$ ipython --no-banner

In [1]: import numpy as np

In [2]: np.set_printoptions(suppress=True, linewidth=160)

In [3]: rd = lambda a: np.round(a, 2) + 0

In [4]: mat = np.array([[5.02, 10.99, 2.99, 7.98, 9.02],
   ...:     [-4.02, -8.01, -2.97, -5.02, -6.01],
   ...:     [4.99, 3.03, 5.99, -1.03, 3.01],
   ...:     [0.97, -6.99, 3.02, -6.98, -2.99],
   ...:     [-4.01, -4.0, -2.98, -3.0, -6.0]])

In [5]: rd(np.linalg.det(2 * mat)), rd(np.linalg.det(mat))
Out[5]: (np.float64(-9.22), np.float64(-0.29))

In [6]: rd(np.linalg.eigvals(mat))
Out[6]: array([-12.89,   4.46,  -1.59,  -0.04,   0.08])

In [7]: np.einsum("ii->", mat)
Out[7]: np.float64(-9.98)

In [8]: rd(np.einsum("ij,ji->", mat, mat))
Out[8]: np.float64(188.62)

In [9]: rd(np.poly(mat))
Out[9]: array([  1.  ,   9.98, -44.51, -89.47,   3.76,   0.29])

In [10]: rd(np.linalg.eigvals(mat).sum().real)
Out[10]: np.float64(-9.98)

In [11]: M = np.loadtxt("dump.csv", delimiter=",")

In [12]: M
Out[12]: 
array([[-64.12,  56.03, -80.72],
       [-60.11,  51.95, -75.26],
       [-29.54,  21.4 , -33.68],
       [-23.07,  15.21, -24.95],
       [-21.27,  13.53, -22.55],
       [-18.21,  10.72, -18.49],
       [-12.99,   6.14, -11.7 ],
       [-10.45,   4.07,  -8.52],
       [ -9.85,   3.6 ,  -7.79],
       [ -7.41,   1.82,  -4.9 ],
       [ -1.78,  -0.6 ,   0.06],
       [ -1.71,  -0.59,   0.08],
       [ -0.14,  -0.09,   0.06],
       [  0.17,   0.12,  -0.09],
       [  1.82,   1.52,  -1.56],
       [  1.89,   1.58,  -1.63],
       [  3.18,   2.46,  -2.82],
       [  3.38,   2.57,  -2.98],
       [  4.06,   2.86,  -3.45],
       [  4.29,   2.94,  -3.6 ],
       [  5.89,   3.28,  -4.35],
       [  7.02,   3.33,  -4.68],
       [  7.94,   3.29,  -4.86],
       [ 14.18,   1.82,  -4.57],
       [ 14.89,   1.56,  -4.42],
       [ 17.04,   0.71,  -3.89],
       [ 21.55,  -1.36,  -2.41],
       [ 36.11,  -9.58,   4.47]])

In [13]: Ac = M - M.mean(axis=0)

In [14]: vecs = np.linalg.svd(Ac)[2][:2]

In [15]: B = Ac - Ac @ vecs.T @ vecs

In [16]: rd(np.cov(Ac @ vecs.T, rowvar=False))
Out[16]: 
array([[1046.07,    0.  ],
       [   0.  ,   48.25]])

In [17]: rd(np.linalg.norm(B) / np.linalg.norm(Ac))
Out[17]: np.float64(0.04)
